% python3 -q
>>> import numpy as np
>>> np.set_printoptions(precision=2, suppress=True, linewidth=120)
>>> def tidy(a):
...     return np.round(a, 2) + 0
... 
>>> W0 = np.loadtxt("x.csv", delimiter=",")
>>> W0
array([[ 2.,  3.,  4.,  5.],
       [ 6.,  7.,  8.,  9.],
       [10., 11., 12., 13.]])
>>> left, sv, Vh = np.linalg.svd(W0)
>>> print(np.argmax(sv[:-1] / (sv[1:] + 1e-6)) + 1)
2
>>> tidy(sv)
array([28.56,  1.53,  0.  ])
>>> Y = left[:, :2] @ np.diag(sv[:2]) @ Vh[:2]
>>> tidy(Y)
array([[ 2.,  3.,  4.,  5.],
       [ 6.,  7.,  8.,  9.],
       [10., 11., 12., 13.]])
>>> tidy(np.linalg.norm(W0 - Y, 2)), tidy(sv[2])
(np.float64(0.0), np.float64(0.0))
>>> np.linalg.matrix_rank(W0, rtol=0.05)
np.int64(2)
>>> np.linalg.matrix_rank(Y)
np.int64(2)
>>> tidy(np.linalg.norm(W0, 2) / np.linalg.norm(W0))
np.float64(1.0)
>>> np.linalg.cond(W0) > 100
np.True_
>>> np.unique(W0.round(6), axis=0).shape
(3, 4)
>>> np.abs(np.diag(np.linalg.qr(W0)[1])) > 1e-9
array([ True,  True, False])
>>> print(np.allclose(W0[:-1].T @ np.linalg.lstsq(W0[:-1].T, W0[-1])[0], W0[-1]))
True
>>> np.linalg.lstsq(W0[:-1].T, W0[-1])[2]
np.int32(2)
>>> tidy(np.trace(np.linalg.pinv(W0) @ W0))
np.float64(2.0)
>>> u, v = W0[1], W0[2]
>>> u @ u
np.float64(230.0)
>>> print(u @ v)
350.0
>>> p = (u @ v) / (u @ u) * u
>>> print(tidy((v - p) @ u))
0.0
>>> print(tidy(v - p))
[ 0.87  0.35 -0.17 -0.7 ]
>>> print(tidy(np.linalg.norm(u + v) ** 2 + np.linalg.norm(u - v) ** 2))
1528.0
>>> np.linalg.matrix_rank(np.outer(u, v))
np.int64(1)
>>> r = np.linalg.matrix_rank(W0)
>>> r
np.int64(2)
>>> N = np.linalg.svd(W0)[2][r:].T
>>> [int(np.linalg.matrix_rank(W0[:i])) for i in range(1, len(W0) + 1)]
[1, 2, 2]
>>> [int(np.linalg.matrix_rank(np.delete(W0, i, axis=0))) for i in range(3)]
[2, 2, 2]
>>> print(np.allclose(W0 @ N, 0))
True
>>> tidy(W0 @ N)
array([[0., 0.],
       [0., 0.],
       [0., 0.]])
>>> K = np.load("test18.npy")
>>> K
array([[6., 0., 0.],
       [0., 6., 5.],
       [0., 5., 6.]])
>>> w, vecs = np.linalg.eigh(K)
>>> x = np.array([2, 0, -3])
>>> print(x @ K @ x / (x @ x), w[0], w[-1])
6.0 1.0 11.0
>>> print(tidy(vecs * np.abs(w) @ vecs.T))
[[6. 0. 0.]
 [0. 6. 5.]
 [0. 5. 6.]]
>>> (np.sign(vecs[:, -1].round(6)) == np.sign(vecs[0, -1].round(6))).astype(int)
array([1, 0, 0])
>>> x @ K @ x
np.float64(78.0)
>>> J = np.load("a.npy")
>>> print(J)
[[ 8.  3.  6.]
 [-6. -1. -6.]
 [-6. -3. -4.]]
>>> (K - K.T) / 2
array([[0., 0., 0.],
       [0., 0., 0.],
       [0., 0., 0.]])
>>> tidy(np.linalg.det(K))
np.float64(66.0)
>>> print((K + K.T) / 2)
[[6. 0. 0.]
 [0. 6. 5.]
 [0. 5. 6.]]
>>> np.trace(K)
np.float64(18.0)
>>> tidy(np.linalg.matrix_power(K, 4))
array([[1296.,    0.,    0.],
       [   0., 7321., 7320.],
       [   0., 7320., 7321.]])
>>> tidy(np.abs(np.linalg.eigvals(K)).max())
np.float64(11.0)
>>> x = np.array([3, 3, 5])
>>> rhs = J @ x
>>> rhs
array([ 63., -51., -47.])
>>> tidy(np.linalg.solve(J, rhs))
array([3., 3., 5.])
>>> print(tidy(np.linalg.solve(J, rhs + J[:, 2])))
[3. 3. 6.]
>>> print(tidy(np.linalg.solve(J.T, J[2])))
[0. 0. 1.]
>>> tidy(np.linalg.solve(J, J[:, 1]))
array([0., 1., 0.])
>>> Y = np.array([[2, 2, 0], [2, 1, 0]])
>>> W2 = np.kron(Y, J)
>>> tidy(np.linalg.norm(W2, 2)), tidy(np.linalg.norm(Y, 2) * np.linalg.norm(J, 2))
(np.float64(55.06), np.float64(55.06))
>>> np.linalg.matrix_rank(W2)
np.int64(6)
>>> u = np.array([0, -1])
>>> np.array([np.convolve(row, u, "same") for row in J])
array([[ 0., -8., -3.],
       [ 0.,  6.,  1.],
       [ 0.,  6.,  3.]])
>>> print(np.convolve(J[2], u))
[0. 6. 3. 4.]
>>> print(np.polyval(u, J[2]))
[-1. -1. -1.]
>>> print(np.cross(J[2, :3], J[1, :3]))
[ 14. -12. -12.]
